>>> import numpy as np
>>> np.set_printoptions(precision=4, suppress=True, linewidth=200, sign=" ")
>>> Z = np.sign(np.array([[2, 8, 3, 4], [0, 1, 2, 7], [0, 0, 6, 7], [3, 4, 3, 0]]))
>>> A2 = (np.tril(Z, -1) + np.eye(4)) @ (np.triu(Z, 1) + np.eye(4))
>>> w = np.array([2, 3, 0, -1])
>>> X = np.rint(A2 * w @ np.linalg.inv(A2)) + 0
>>> print(X)
[[ 3.  2. -2. -1.]
 [ 1.  4. -2. -1.]
 [ 1.  1.  1. -1.]
 [ 6.  8. -2. -4.]]
>>> rng = np.random.default_rng(14)
>>> lab = rng.permutation(4)
>>> print(lab)
[ 0  3  2  1]
>>> A2 = X[lab][:, lab]
>>> print(A2)
[[ 3. -1. -2.  2.]
 [ 6. -4. -2.  8.]
 [ 1. -1.  1.  1.]
 [ 1. -1. -2.  4.]]
>>> print(np.round(np.sort(np.abs(np.linalg.eigvals(A2))), 4) + 0)
[ 0.  1.  2.  3.]
>>> print(round(float(np.linalg.det(A2)), 4), round(np.linalg.det(X[lab]), 4))
0.0 0.0
>>> print(np.diag(A2))
[ 3. -4.  1.  4.]
>>> print(np.trace(A2))
4.0
>>> rank = np.linalg.matrix_rank(X)
>>> print(rank)
3
>>> null = np.linalg.svd(X)[2][rank:].T
>>> print(np.linalg.matrix_rank(X.T @ X), np.linalg.matrix_rank(X @ X.T))
3 3
>>> print(null[:, 0] / null[np.abs(null[:, 0]).round(6).argmax(), 0])
[ 0.3333  0.3333  0.3333  1.    ]
>>> print(np.allclose(X @ null, 0))
True
>>> Uu, sv, Vt = np.linalg.svd(X)
>>> evecs = Vt[:(sv > 1e-8).sum()]
>>> x = X[1] + 5 * X[3] + rng.integers(2) * np.eye(4)[0]
>>> print(x)
[ 31.  44. -12. -21.]
>>> print(np.diag(evecs.T @ evecs))
[ 0.9167  0.9167  0.9167  0.25  ]
>>> print(np.linalg.matrix_rank(np.vstack([X, x])))
3
>>> print(round(np.linalg.norm(x - evecs.T @ evecs @ x), 4))
0.0
>>> Uu, sv, Vt = np.linalg.svd(X)
>>> print(np.argmax(sv[:-1] / (sv[1:] + 1e-6)) + 1)
3
>>> A2 = Uu[:, :3] @ np.diag(sv[:3]) @ Vt[:3]
>>> print(round(np.linalg.norm(X - A2) / np.linalg.norm(X), 4))
0.0
>>> data = np.load("a.npy")
>>> print(data)
[[-1.  0.  0. -2.  0.  0. -2.]
 [ 0. -1. -2.  0. -2. -2.  0.]
 [ 0. -2. -1.  0. -2. -2.  0.]
 [-2.  0.  0. -1.  0.  0. -2.]
 [ 0. -2. -2.  0. -1. -2.  0.]
 [ 0. -2. -2.  0. -2. -1.  0.]
 [-2.  0.  0. -2.  0.  0. -1.]]
>>> A2 = np.array([[2, 2], [3, -2], [0, -3], [-2, -3], [3, -1], [-2, -1], [-2, -2]])
>>> print(np.einsum("ij,ij->i", data, data))
[  9.  13.  13.   9.  13.  13.   9.]
>>> print(np.linalg.matrix_rank(data @ A2))
2
>>> print(np.vstack([data, A2.T]).shape)
(9, 7)
>>> r0, g = data[6], data[2]
>>> print(r0 @ r0)
9.0
>>> p = (r0 @ g) / (r0 @ r0) * r0
>>> print((g - p) @ r0)
0.0
>>> print(data[4] @ data[5])
12.0
>>> print(round(np.linalg.norm(data, 1), 4), np.round(np.linalg.norm(data, np.inf), 4))
7.0 7.0
>>> print(round(np.linalg.norm(data[4] - data[5]), 4))
1.4142
>>> print(round(np.linalg.norm(data[4], 1), 4), np.round(np.linalg.norm(data[4], np.inf), 4))
7.0 2.0
>>> w, evecs = np.linalg.eigh(data)
>>> print((w > 1e-8).sum(), (w < -1e-8).sum())
5 2
>>> print(np.round(evecs.T @ data @ evecs, 4) + 0)
[[-7.  0.  0.  0.  0.  0.  0.]
 [ 0. -5.  0.  0.  0.  0.  0.]
 [ 0.  0.  1.  0.  0.  0.  0.]
 [ 0.  0.  0.  1.  0.  0.  0.]
 [ 0.  0.  0.  0.  1.  0.  0.]
 [ 0.  0.  0.  0.  0.  1.  0.]
 [ 0.  0.  0.  0.  0.  0.  1.]]
>>> print(w)
[-7. -5.  1.  1.  1.  1.  1.]
>>> print(np.linalg.eigvalsh(data + -3 * np.eye(7)))
[-10.  -8.  -2.  -2.  -2.  -2.  -2.]
>>> F = np.load("run4.npy")
>>> print(F)
[[ 0.0676 -2.6782  1.0492  0.9911  3.3989  2.0742 -1.7462 -2.7859  3.1344]
 [-0.1918 -3.0482  0.9486  1.0246  3.3228  2.1408 -1.9903 -3.5178  3.2222]
 [-0.1419 -3.1747  0.9657  0.6423  3.2106  2.0164 -1.8094 -3.0786  2.9585]
 [ 0.2354 -2.7588  0.8766  0.9549  2.8676  2.2141 -1.5245 -3.0685  2.7662]
 [-0.3648 -2.803   1.3423  1.0306  3.1606  1.4715 -2.0891 -2.8903  3.4367]
 [-0.171  -3.3632  0.9825  0.7987  2.8543  2.1431 -1.5112 -2.5214  3.0405]
 [-2.7715  1.8246  1.5448  1.0982 -0.0151  0.9797 -2.1267 -1.9222 -2.4168]
 [-2.2636  2.0865  0.3635  0.5686 -0.028   0.9199 -2.2719 -1.7776 -3.4238]
 [-2.7981  2.1805  0.8417  0.9176  0.0387  1.1495 -1.5886 -1.9058 -2.9776]
 [-3.1235  1.9882  1.5368  1.1458 -0.1755  0.9192 -1.586  -2.0385 -3.0191]
 [-3.2551  1.8274  1.2337  1.1441  0.0679  1.1682 -2.0218 -1.5949 -3.3585]
 [-3.085   2.093   0.616   0.9648 -0.065   0.729  -1.7113 -2.0359 -3.331 ]]
>>> A2 = np.c_[F[:, :6] @ np.array([[2, 2, -1, -3, 1, 4],
...     [4, 3, 2, 1, -3, -5],
...     [-2, -3, 4, -2, 5, -3],
...     [-5, 1, -5, 3, 1, -4],
...     [-3, 3, 0, 3, 2, -3],
...     [-3, 1, -1, -4, 5, 2]]), np.array([3, -3, 0, -2, -2, 1, 0, -2, 3, 3, 2, -3])]
>>> print(A2)
[[-34.0508   2.215   -8.2569  -0.1062  31.5081   0.5011   3.    ]
 [-35.9874   0.7598  -9.374    0.109   32.07     1.8428  -3.    ]
 [-33.8065  -0.4145  -7.5726  -1.1873  31.3562   4.2406   0.    ]
 [-32.3372   1.3364  -9.2352  -2.6071  30.6554   4.1116  -2.    ]
 [-33.6755  -1.1816  -6.4965   2.2944  29.465   -2.1323  -2.    ]
 [-34.7455  -1.8744  -8.762   -2.4286  32.0539   5.713    1.    ]
 [ -9.719   -2.671    6.1292   6.38     5.4452 -27.2315   0.    ]
 [ -2.4269   2.0463   4.1277   6.0925  -1.5935 -20.928   -2.    ]
 [ -6.7102   0.6034   4.7884   7.1623   1.6114 -26.1075   3.    ]
 [ -9.3279  -3.3543   6.5989   7.5192   3.9867 -29.2637   3.    ]
 [-11.0968  -2.2131   4.956    8.0885   4.5521 -28.3022   2.    ]
 [ -5.846   -0.2402   4.182    9.8994  -1.8042 -26.8592  -3.    ]]
>>> print(np.linalg.matrix_rank(A2))
7
>>> print(np.linalg.norm(np.linalg.qr(F)[0].T @ A2, axis=0) ** 2 / ((A2 ** 2).sum(axis=0) + 1e-12))
[ 1.      1.      1.      1.      1.      1.      0.9508]
>>> print(np.round(np.linalg.norm(A2 - F @ np.linalg.lstsq(F, A2)[0], axis=0), 4) + 0)
[ 0.      0.      0.      0.      0.      0.      1.7464]
>>> P = F @ np.linalg.solve(F.T @ F, F.T)
>>> print(np.diag(P))
[ 0.7871  0.4165  0.8407  0.7587  0.7422  0.7532  0.7253  0.882   0.8385  0.757   0.76    0.7389]
>>> print(P @ F[:, 8])
[ 3.1344  3.2222  2.9585  2.7662  3.4367  3.0405 -2.4168 -3.4238 -2.9776 -3.0191 -3.3585 -3.331 ]
>>> print(F.sum(axis=0))
[-17.8633  -5.8259  12.3014  11.2813  18.6378  17.9256 -21.977  -29.1374   0.0317]
>>> print(F.shape)
(12, 9)
>>> print(F.mean(axis=0))
[-1.4886 -0.4855  1.0251  0.9401  1.5531  1.4938 -1.8314 -2.4281  0.0026]
>>> print(np.abs(F).max())
3.5178
>>> np.linalg.rank(F)
Traceback (most recent call last):
  File "<python-input-66>", line 1, in <module>
    np.linalg.rank(F)
    ^^^^^^^^^^^^^^
AttributeError: module 'numpy.linalg' has no attribute 'rank'
>>> print(np.unravel_index(np.abs(F).argmax(), F.shape))
(np.int64(1), np.int64(7))
>>> print(np.linalg.matrix_rank(F))
9
>>> print(np.count_nonzero(F))
108
>>> x = np.array([1, 2, 1, 0, 2, 5, 1])
>>> target = data @ x
>>> print(target)
[ -3. -18. -19.  -4. -18. -15.  -3.]
>>> print(np.round(np.linalg.solve(data.T, data[3]), 4) + 0)
[ 0.  0.  0.  1.  0.  0.  0.]
>>> print(np.linalg.solve(data, -1 * target))
[-1. -2. -1. -0. -2. -5. -1.]
>>> def softmax(z):
...     e = np.exp(z - z.max(axis=-1, keepdims=True))
...     return e / e.sum(axis=-1, keepdims=True)
... 
>>> print(softmax(F[2]))
[ 0.0152  0.0007  0.0459  0.0332  0.4333  0.1313  0.0029  0.0008  0.3367]
>>> print(softmax(F[2] + -2))
[ 0.0152  0.0007  0.0459  0.0332  0.4333  0.1313  0.0029  0.0008  0.3367]
>>> scores = F @ F.T / np.sqrt(9)
>>> print(softmax(scores)[2] @ F)
[-0.1511 -2.9994  1.0176  0.936   3.2253  2.0216 -1.8801 -3.1643  3.1572]
>>> arr = 0.9 ** np.abs(np.subtract.outer(np.arange(15), np.arange(15)))
>>> print(arr)
[[ 1.      0.9     0.81    0.729   0.6561  0.5905  0.5314  0.4783  0.4305  0.3874  0.3487  0.3138  0.2824  0.2542  0.2288]
 [ 0.9     1.      0.9     0.81    0.729   0.6561  0.5905  0.5314  0.4783  0.4305  0.3874  0.3487  0.3138  0.2824  0.2542]
 [ 0.81    0.9     1.      0.9     0.81    0.729   0.6561  0.5905  0.5314  0.4783  0.4305  0.3874  0.3487  0.3138  0.2824]
 [ 0.729   0.81    0.9     1.      0.9     0.81    0.729   0.6561  0.5905  0.5314  0.4783  0.4305  0.3874  0.3487  0.3138]
 [ 0.6561  0.729   0.81    0.9     1.      0.9     0.81    0.729   0.6561  0.5905  0.5314  0.4783  0.4305  0.3874  0.3487]
 [ 0.5905  0.6561  0.729   0.81    0.9     1.      0.9     0.81    0.729   0.6561  0.5905  0.5314  0.4783  0.4305  0.3874]
 [ 0.5314  0.5905  0.6561  0.729   0.81    0.9     1.      0.9     0.81    0.729   0.6561  0.5905  0.5314  0.4783  0.4305]
 [ 0.4783  0.5314  0.5905  0.6561  0.729   0.81    0.9     1.      0.9     0.81    0.729   0.6561  0.5905  0.5314  0.4783]
 [ 0.4305  0.4783  0.5314  0.5905  0.6561  0.729   0.81    0.9     1.      0.9     0.81    0.729   0.6561  0.5905  0.5314]
 [ 0.3874  0.4305  0.4783  0.5314  0.5905  0.6561  0.729   0.81    0.9     1.      0.9     0.81    0.729   0.6561  0.5905]
 [ 0.3487  0.3874  0.4305  0.4783  0.5314  0.5905  0.6561  0.729   0.81    0.9     1.      0.9     0.81    0.729   0.6561]
 [ 0.3138  0.3487  0.3874  0.4305  0.4783  0.5314  0.5905  0.6561  0.729   0.81    0.9     1.      0.9     0.81    0.729 ]
 [ 0.2824  0.3138  0.3487  0.3874  0.4305  0.4783  0.5314  0.5905  0.6561  0.729   0.81    0.9     1.      0.9     0.81  ]
 [ 0.2542  0.2824  0.3138  0.3487  0.3874  0.4305  0.4783  0.5314  0.5905  0.6561  0.729   0.81    0.9     1.      0.9   ]
 [ 0.2288  0.2542  0.2824  0.3138  0.3487  0.3874  0.4305  0.4783  0.5314  0.5905  0.6561  0.729   0.81    0.9     1.    ]]
>>> gram = arr.T @ arr
>>> print(round(np.trace(gram), 4), np.round((arr ** 2).sum(), 4))
99.9217 99.9217
>>> print(np.linalg.matrix_rank(gram))
15
